$ ipython --no-banner

In [1]: import numpy as np

In [2]: np.set_printoptions(precision=3, suppress=True, linewidth=200, legacy="1.25")

In [3]: W0 = np.loadtxt("w.csv", delimiter=",")

In [4]: W0
Out[4]: 
array([[  0.114,   0.136,   0.089,   0.17 ],
       [  2.276,   1.488,   3.774,   5.521],
       [ -1.462,  -0.909,  -2.597,  -3.61 ],
       [  1.313,   0.753,   1.502,   2.354],
       [ -2.784,  -1.971,  -4.735,  -6.494],
       [  1.483,   0.948,   2.351,   3.514],
       [ -1.158,  -0.795,  -2.184,  -2.913],
       [  3.114,   2.125,   5.251,   7.293],
       [  1.773,   0.919,   2.848,   4.026],
       [ -5.154,  -3.498,  -8.805, -12.204],
       [  3.34 ,   2.215,   5.495,   7.832],
       [  1.295,   0.932,   2.102,   3.208],
       [ -1.758,  -1.141,  -2.713,  -3.615],
       [ -0.18 ,  -0.03 ,  -0.099,  -0.267],
       [ -1.406,  -0.856,  -2.331,  -3.217],
       [  4.116,   2.611,   6.988,   9.845],
       [ -3.806,  -2.652,  -6.512,  -8.919],
       [  1.623,   1.088,   2.597,   3.852],
       [  1.227,   0.673,   1.657,   2.406],
       [ -5.058,  -3.503,  -8.519, -11.941],
       [ -2.83 ,  -1.836,  -4.743,  -6.806],
       [ -4.632,  -3.048,  -7.175, -10.084],
       [ -0.95 ,  -0.571,  -1.366,  -2.061],
       [  1.012,   0.822,   2.006,   2.674],
       [  1.172,   0.804,   2.074,   2.893],
       [  2.942,   1.879,   4.549,   6.389],
       [ -5.636,  -3.799,  -9.312, -12.958],
       [  1.699,   1.16 ,   2.742,   3.85 ],
       [  3.028,   2.068,   5.023,   7.311],
       [ -1.406,  -0.898,  -2.602,  -3.502],
       [  1.658,   1.181,   2.66 ,   3.661],
       [  2.547,   1.523,   4.31 ,   5.875],
       [  0.023,  -0.032,  -0.314,  -0.56 ],
       [  1.728,   1.179,   2.946,   4.138],
       [ -0.459,  -0.039,  -0.487,  -0.914],
       [  1.914,   1.311,   3.301,   4.558],
       [  0.061,  -0.152,  -0.005,  -0.012],
       [ -2.532,  -1.621,  -4.211,  -6.024],
       [  2.032,   1.443,   3.655,   4.898],
       [ -2.53 ,  -1.508,  -4.472,  -5.838],
       [  0.88 ,   0.446,   1.483,   1.935],
       [  0.824,   0.478,   1.17 ,   1.57 ]])

In [5]: C = W0[[12, 23]].astype(float)

In [6]: for _ in range(6):
   ...:     idx = np.linalg.norm(W0[:, None] - C, axis=-1).argmin(axis=1)
   ...:     C = np.array([W0[idx == j].mean(axis=0) for j in range(2)])
   ...: 

In [7]: print(idx)
[1 1 0 1 0 1 0 1 1 0 1 1 0 1 0 1 0 1 1 0 0 0 0 1 1 1 0 1 1 0 1 1 1 1 1 1 1 0 1 0 1 1]

In [8]: C
Out[8]: 
array([[-2.873, -1.907, -4.818, -6.679],
       [ 1.576,  1.034,  2.58 ,  3.63 ]])

In [9]: np.bincount(idx)
Out[9]: array([15, 27])

In [10]: M2 = C / np.linalg.norm(C, axis=1, keepdims=True)

In [11]: gram = M2 @ M2.T

In [12]: print(np.argwhere(np.triu(np.abs(gram) > 0.95, 1)))
[[0 1]]

In [13]: print(gram)
[[ 1. -1.]
 [-1.  1.]]

In [14]: dist = np.linalg.norm(W0[:, None] - W0[None], axis=-1)

In [15]: dist[:5, :5]
Out[15]: 
array([[ 0.   ,  6.98 ,  5.008,  2.93 ,  8.973],
       [ 6.98 ,  0.   , 11.987,  4.082, 15.948],
       [ 5.008, 11.987,  0.   ,  7.927,  3.97 ],
       [ 2.93 ,  4.082,  7.927,  0.   , 11.891],
       [ 8.973, 15.948,  3.97 , 11.891,  0.   ]])

In [16]: print((dist + 1e9 * np.eye(42)).round(6).argmin(axis=1))
[36 38 29 18 20 11 14 28 33 19  7 24  2 36 29 10 21 27  3  9  4 16  6 24 23 31  9 17  7  2 27  1 13  8 32 38  0 39 35 37 41 40]

In [17]: print(dist.shape)
(42, 42)

In [18]: print(dist.mean(axis=1).argmax())
26

In [19]: Xc = W0 - W0.mean(axis=0)

In [20]: V = np.linalg.svd(Xc)[2][:1]

In [21]: M2 = Xc - Xc @ V.T @ V

In [22]: np.cov(Xc @ V.T, rowvar=False)
Out[22]: array(61.103)

In [23]: print(M2.std(axis=0))
[0.102 0.094 0.079 0.059]

In [24]: M2 = np.array([[2, 1], [3, 4]])

In [25]: C = np.array([[0, -2], [-2, -3]])

In [26]: A = np.kron(M2, C)

In [27]: A
Out[27]: 
array([[  0,  -4,   0,  -2],
       [ -4,  -6,  -2,  -3],
       [  0,  -6,   0,  -8],
       [ -6,  -9,  -8, -12]])

In [28]: x0 = np.array([-2, -2, 2, -5])

In [29]: rhs = A @ x0

In [30]: rhs
Out[30]: array([18, 31, 52, 74])

In [31]: print(np.linalg.solve(A, rhs + A[:, 1]))
[-2. -1.  2. -5.]

In [32]: np.linalg.solve(A, -1 * rhs)
Out[32]: array([ 2.,  2., -2.,  5.])

In [33]: np.linalg.solve(A, A[:, 2])
Out[33]: array([-0., -0.,  1.,  0.])

In [34]: np.linalg.solve(A, rhs)
Out[34]: array([-2., -2.,  2., -5.])
